$ python3 -q
>>> import numpy as np
>>> np.set_printoptions(precision=3, suppress=True, linewidth=200)
>>> W0 = np.load("dump.npy")
>>> print(W0)
[[2 0 0 0 0]
 [2 0 0 0 0]
 [2 3 3 0 0]
 [0 2 0 0 0]
 [1 3 2 0 2]]
>>> # rows 0 and 1 are equal
>>> blk = np.stack([W0, -3 * W0, W0[::-1]])
>>> print(np.linalg.det(blk))
[0. 0. 0.]
>>> print(np.linalg.matrix_rank(blk))
[4 4 4]
>>> print(np.einsum("bij,cij->bc", blk, blk))
[[  52 -156   26]
 [-156  468  -78]
 [  26  -78   52]]
>>> print(np.linalg.matrix_rank(blk.reshape(3, -1)))
2
>>> print(blk.sum(axis=0))
[[-3  3  2  0  2]
 [-4  2  0  0  0]
 [-2 -3 -3  0  0]
 [ 2 -4  0  0  0]
 [ 0 -6 -4  0 -4]]
>>> print(blk.shape)
(3, 5, 5)
>>> W = np.array([[-1, -2, 2, -5],
...     [-1, 2, -5, -2],
...     [0, 3, -4, 0],
...     [-1, -5, 2, -2],
...     [5, -5, 0, 0]])
>>> coef = np.array([-2, 0, 2, 1])
>>> hid = np.maximum(W0 @ W + coef, 0)
>>> print((hid > 0).astype(int))
[[0 0 1 0]
 [0 0 1 0]
 [0 1 0 0]
 [0 1 0 0]
 [1 0 0 0]]
>>> Z = np.array([[3, 3, 0], [0, 0, 0], [1, 0, 2], [3, 3, 1]])
>>> print(hid @ Z)
[[ 6  0 12]
 [ 6  0 12]
 [ 0  0  0]
 [ 0  0  0]
 [12 12  0]]
>>> print((hid @ Z).round(6).argmax(axis=1))
[2 2 0 0 0]
>>> try:
...     np.linalg.inv(W0)
... except np.linalg.LinAlgError as e:
...     print(repr(e))
... 
LinAlgError('Singular matrix')
>>> print(np.allclose(W0[:-1].T @ np.linalg.lstsq(W0[:-1].T, W0[-1])[0], W0[-1]))
False
>>> print(round(np.trace(np.linalg.pinv(W0) @ W0), 3))
4.0
>>> print(np.linalg.lstsq(W0[:-1].T, W0[-1])[2])
3
>>> out = np.array([[-3, 1, 3], [-3, 2, 2]])
>>> Z = np.kron(out, W0)
>>> print(np.linalg.matrix_rank(Z))
8
>>> print(Z.shape)
(10, 15)
>>> print(Z)
[[-6  0  0  0  0  2  0  0  0  0  6  0  0  0  0]
 [-6  0  0  0  0  2  0  0  0  0  6  0  0  0  0]
 [-6 -9 -9  0  0  2  3  3  0  0  6  9  9  0  0]
 [ 0 -6  0  0  0  0  2  0  0  0  0  6  0  0  0]
 [-3 -9 -6  0 -6  1  3  2  0  2  3  9  6  0  6]
 [-6  0  0  0  0  4  0  0  0  0  4  0  0  0  0]
 [-6  0  0  0  0  4  0  0  0  0  4  0  0  0  0]
 [-6 -9 -9  0  0  4  6  6  0  0  4  6  6  0  0]
 [ 0 -6  0  0  0  0  4  0  0  0  0  4  0  0  0]
 [-3 -9 -6  0 -6  2  6  4  0  4  2  6  4  0  4]]
>>> rng = np.random.default_rng(2)
>>> F = rng.normal(size=(38, 7)) + 20 * np.array([4, -6, 0, -9, 1, -2, 1])
>>> print(F)
[[  80.189 -120.523   -0.413 -182.441   21.8    -38.856   19.675]
 [  80.774 -119.719   -0.554 -179.022   19.689  -40.329   19.208]
 [  80.455 -120.099    0.545 -180.607   20.127  -40.892   20.841]
 [  80.188 -119.669    0.411 -181.011   20.783  -37.943   18.362]
 [  78.271 -121.505    0.841 -179.871   21.078  -39.278   20.211]
 [  80.284 -120.17     0.868 -181.13    19.578  -39.757   21.801]
 [  79.236 -121.079   -0.563 -179.031   19.765  -38.676   18.127]
 [  81.129 -118.965   -1.419 -179.846   21.216  -39.912   21.   ]
 [  82.375 -119.726   -0.28  -180.771   20.648  -40.197   19.821]
 [  79.895 -119.35    -1.066 -181.53    17.566  -38.801   20.074]
 [  81.51  -120.009   -0.742 -179.522   19.923  -41.254   19.115]
 [  81.767 -119.646    0.416 -180.277   19.31   -39.108   19.895]
 [  79.241 -120.134   -0.906 -179.81    21.129  -40.836   21.429]
 [  79.332 -119.847   -0.836 -180.222   20.047  -40.435   19.297]
 [  79.322 -120.821   -1.57  -180.263   20.401  -39.092   20.647]
 [  82.457 -119.681   -0.456 -178.128   18.953  -39.032   19.045]
 [  80.354 -121.968    0.899 -180.158   19.032  -38.322   20.765]
 [  80.046 -120.745   -0.043 -180.164   20.725  -39.202   19.332]
 [  79.451 -120.532   -1.349 -180.592   19.908  -39.309   21.32 ]
 [  79.192 -119.449   -0.444 -177.925   19.951  -39.498   19.064]
 [  79.189 -119.798   -0.384 -179.647   18.438  -39.338   19.101]
 [  81.722 -120.288    1.097 -181.395   20.429  -40.888   19.513]
 [  80.025 -120.317    0.264 -179.252   20.653  -40.087   18.637]
 [  79.195 -120.196   -2.122 -179.248   19.76   -40.251   20.948]
 [  80.668 -119.779   -1.001 -179.69    20.346  -40.885   21.043]
 [  80.508 -121.97     0.122 -181.265   21.136  -39.193   18.896]
 [  79.115 -119.898   -0.239 -178.475   20.741  -40.282   20.577]
 [  77.968 -119.69     0.866 -180.179   19.29   -39.434   21.959]
 [  80.205 -121.121    1.446 -181.879   20.503  -40.582   20.931]
 [  79.151 -118.676    0.3   -181.727   18.026  -40.316   21.294]
 [  80.127 -119.933   -0.236 -179.262   20.377  -39.72    19.015]
 [  81.188 -118.637   -1.301 -177.699   20.723  -40.488   18.096]
 [  80.657 -119.442   -0.596 -181.791   21.124  -40.588   19.528]
 [  82.846 -117.872    0.954 -180.455   20.649  -42.281   20.107]
 [  79.24  -121.286   -1.583 -179.475   20.089  -39.84    20.842]
 [  79.154 -121.236   -1.776 -180.335   20.76   -40.149   20.641]
 [  78.819 -120.469   -0.766 -181.248   21.859  -39.148   19.238]
 [  79.234 -120.057   -1.442 -179.564   18.706  -40.37    18.975]]
>>> C2 = np.cov(F, rowvar=False)
>>> print(F.std(axis=0))
[1.133 0.864 0.896 1.108 0.956 0.874 1.034]
>>> print(np.argsort(-F.std(axis=0).round(6), kind="stable"))
[0 3 6 4 2 5 1]
>>> print(C2.shape)
(7, 7)
>>> print(np.polyfit(F[:, 3], F[:, 1], 1))
[  0.113 -99.831]
>>> hat = F @ np.linalg.solve(F.T @ F, F.T)
>>> print(np.round(np.linalg.eigvalsh(hat), 3) + 0)
[0. 0. 0. 0. 0. 0. 0. 0. 0. 0. 0. 0. 0. 0. 0. 0. 0. 0. 0. 0. 0. 0. 0. 0. 0. 0. 0. 0. 0. 0. 0. 1. 1. 1. 1. 1. 1. 1.]
>>> cen = (F - F.mean(axis=0)) / F.std(axis=0)
>>> print(cen.std(axis=0))
[1. 1. 1. 1. 1. 1. 1.]
>>> coef = np.linalg.lstsq(np.delete(cen, 2, axis=1), cen[:, 2])[0]
>>> print(np.abs(coef).argmax())
2
>>> print(coef)
[ 0.248 -0.106 -0.322 -0.089  0.004  0.01 ]
